% python3 -q
>>> import numpy as np
>>> from numpy import linalg as LA
>>> np.set_printoptions(precision=2, suppress=True, linewidth=140, sign=" ")
>>> K = np.loadtxt("run3.csv", delimiter=",")
>>> K
array([[ 0.,  2.,  0., -2.,  0.,  0., -2.],
       [ 0.,  0., -2., -2.,  2., -2.,  0.],
       [ 0.,  0.,  0., -2., -1.,  0., -2.],
       [ 0.,  0.,  0.,  0., -1.,  1.,  1.],
       [ 0.,  0.,  0.,  0.,  0.,  1.,  0.],
       [ 0.,  0.,  0.,  0.,  0.,  0., -1.],
       [ 0.,  0.,  0.,  0.,  0.,  0.,  0.]])
>>> # triangular, det is the product of the diagonal
>>> rng = np.random.default_rng(55)
>>> z = rng.permutation(7)
>>> z
array([ 4,  3,  1,  0,  6,  5,  2])
>>> Y = K[z][:, z]
>>> np.allclose(Y, K)
False
>>> np.sort(np.abs(LA.eigvals(Y)))
array([ 0.,  0.,  0.,  0.,  0.,  0.,  0.])
>>> x0 = np.array([0, 0, 2, 2, 2, 2, 0])
>>> K * x0
array([[ 0.,  0.,  0., -4.,  0.,  0., -0.],
       [ 0.,  0., -4., -4.,  4., -4.,  0.],
       [ 0.,  0.,  0., -4., -2.,  0., -0.],
       [ 0.,  0.,  0.,  0., -2.,  2.,  0.],
       [ 0.,  0.,  0.,  0.,  0.,  2.,  0.],
       [ 0.,  0.,  0.,  0.,  0.,  0., -0.],
       [ 0.,  0.,  0.,  0.,  0.,  0.,  0.]])
>>> LA.norm(K @ x0) <= LA.norm(K, 2) * LA.norm(x0) + 1e-9
np.True_
>>> np.einsum("ij,j->i", K, x0)
array([-4., -8., -6.,  0.,  2.,  0.,  0.])
>>> K @ x0
array([-4., -8., -6.,  0.,  2.,  0.,  0.])
>>> (K @ x0).argmax()
np.int64(4)
>>> J = np.load("data.npy")
>>> J
array([[  0,   4,  18,   0,  10,  45],
       [ 18,  12,  10,  45,  30,  25],
       [ 16,  14,   8,  40,  35,  20],
       [  0,   2,   9,   0,   4,  18],
       [  9,   6,   5,  18,  12,  10],
       [  8,   7,   4,  16,  14,   8]])
>>> z = rng.permutation(6)
>>> Y = J[:, z] * rng.choice([-1, 1], 6)
>>> Y
array([[  4,  18,  45, -10,   0,   0],
       [ 12,  10,  25, -30,  18,  45],
       [ 14,   8,  20, -35,  16,  40],
       [  2,   9,  18,  -4,   0,   0],
       [  6,   5,  10, -12,   9,  18],
       [  7,   4,   8, -14,   8,  16]])
>>> Uu, _, Vh = LA.svd(J.T @ Y)
>>> z
array([ 1,  2,  5,  4,  0,  3])
>>> w1 = np.array([[1, 3, 4],
...     [1, 3, -7],
...     [8, 0, 4],
...     [-7, -7, -8],
...     [3, -5, 6],
...     [5, -8, 4]])
>>> beta = np.array([7, 1, -3])
>>> hid = np.maximum(J @ w1 + beta, 0)
>>> (hid > 0).astype(int)
array([[ 1,  0,  1],
       [ 1,  0,  0],
       [ 1,  0,  0],
       [ 1,  0,  1],
       [ 1,  0,  0],
       [ 1,  0,  0]])
>>> LA.matrix_rank(hid)
np.int64(2)
>>> hid
array([[ 410,    0,  281],
       [  17,    0,    0],
       [  26,    0,    0],
       [ 183,    0,  115],
       [  22,    0,    0],
       [  24,    0,    0]])
>>> C = np.array([[0, 6], [-9, 1], [6, 2]])
>>> hid @ C
array([[ 1686,  3022],
       [    0,   102],
       [    0,   156],
       [  690,  1328],
       [    0,   132],
       [    0,   144]])
>>> w1 @ C
array([[ -3,  17],
       [-69,  -5],
       [ 24,  56],
       [ 15, -65],
       [ 81,  25],
       [ 96,  30]])
